$ python3 -q
>>> import numpy as np
>>> np.set_printoptions(precision=3, suppress=True, linewidth=120)
>>> tidy = lambda a: np.round(a, 3) + 0
>>> A = np.load("a.npy")
>>> tidy(A)
array([[ 1.194, -2.749,  0.126],
       [ 2.687,  1.194,  0.597],
       [ 0.597,  0.125, -2.937]])
>>> O, Rm = np.linalg.qr(A)
>>> tidy(np.abs(np.diag(Rm)))
array([3., 3., 3.])
>>> tidy(O.T @ O)
array([[1., 0., 0.],
       [0., 1., 0.],
       [0., 0., 1.]])
>>> np.allclose(Rm.T @ Rm, A.T @ A)
True
>>> tidy(O @ Rm)
array([[ 1.194, -2.749,  0.126],
       [ 2.687,  1.194,  0.597],
       [ 0.597,  0.125, -2.937]])
>>> O.shape, Rm.shape
((3, 3), (3, 3))
>>> tidy(Rm)
array([[-3.,  0.,  0.],
       [ 0., -3.,  0.],
       [ 0.,  0., -3.]])
>>> abs(Rm[0, 0]), tidy(np.linalg.norm(A[:, 0]))
(np.float64(3.0), np.float64(3.0))
>>> np.trace(O @ O.T)
np.float64(3.0)
>>> W1 = np.array([[-1, -2, 2, -3, 1, -2], [0, 3, -1, 3, 2, 2], [3, 2, -3, -2, 1, 0]])
>>> c = np.array([-3, 3, 1, -3, 0, 2])
>>> H = np.maximum(A @ W1 + c, 0)
>>> tidy((H > 0).mean(axis=0))
array([0.   , 0.333, 1.   , 0.333, 0.333, 0.333])
>>> (H > 0).astype(int)
array([[0, 0, 1, 0, 0, 0],
       [0, 1, 1, 0, 1, 0],
       [0, 0, 1, 1, 0, 1]])
>>> tidy(H)
array([[ 0.   ,  0.   ,  5.76 ,  0.   ,  0.   ,  0.   ],
       [ 0.   ,  2.403,  3.388,  0.   ,  5.672,  0.   ],
       [ 0.   ,  0.   , 10.881,  1.459,  0.   ,  1.056]])
>>> W2 = np.array([[-4, 7], [7, -9], [-6, 1], [-6, -5], [2, -2], [5, 1]])
>>> W1 @ W2
array([[-12,  24],
       [ 23, -45],
       [ 34,   8]])
>>> r0 = np.array([0, -1])
>>> tidy(np.array([np.convolve(row, r0, "same") for row in H]))
array([[  0.   ,   0.   ,   0.   ,  -5.76 ,   0.   ,   0.   ],
       [  0.   ,   0.   ,  -2.403,  -3.388,   0.   ,  -5.672],
       [  0.   ,   0.   ,   0.   , -10.881,  -1.459,   0.   ]])
>>> tidy(np.cross(H[0, :3], H[1, :3]))
array([-13.842,   0.   ,   0.   ])
>>> data = np.load("data.npy")
>>> data
array([[ 4., -3.,  0.,  0.],
       [-1.,  2.,  0.,  0.],
       [ 0.,  0.,  1.,  0.],
       [ 0.,  0.,  2.,  0.]])
>>> Y = data / np.sqrt((data ** 2).mean(axis=1, keepdims=True))
>>> np.linalg.matrix_rank(data - data.mean(axis=1, keepdims=True))
np.int64(3)
>>> Y[3]
array([0., 0., 2., 0.])
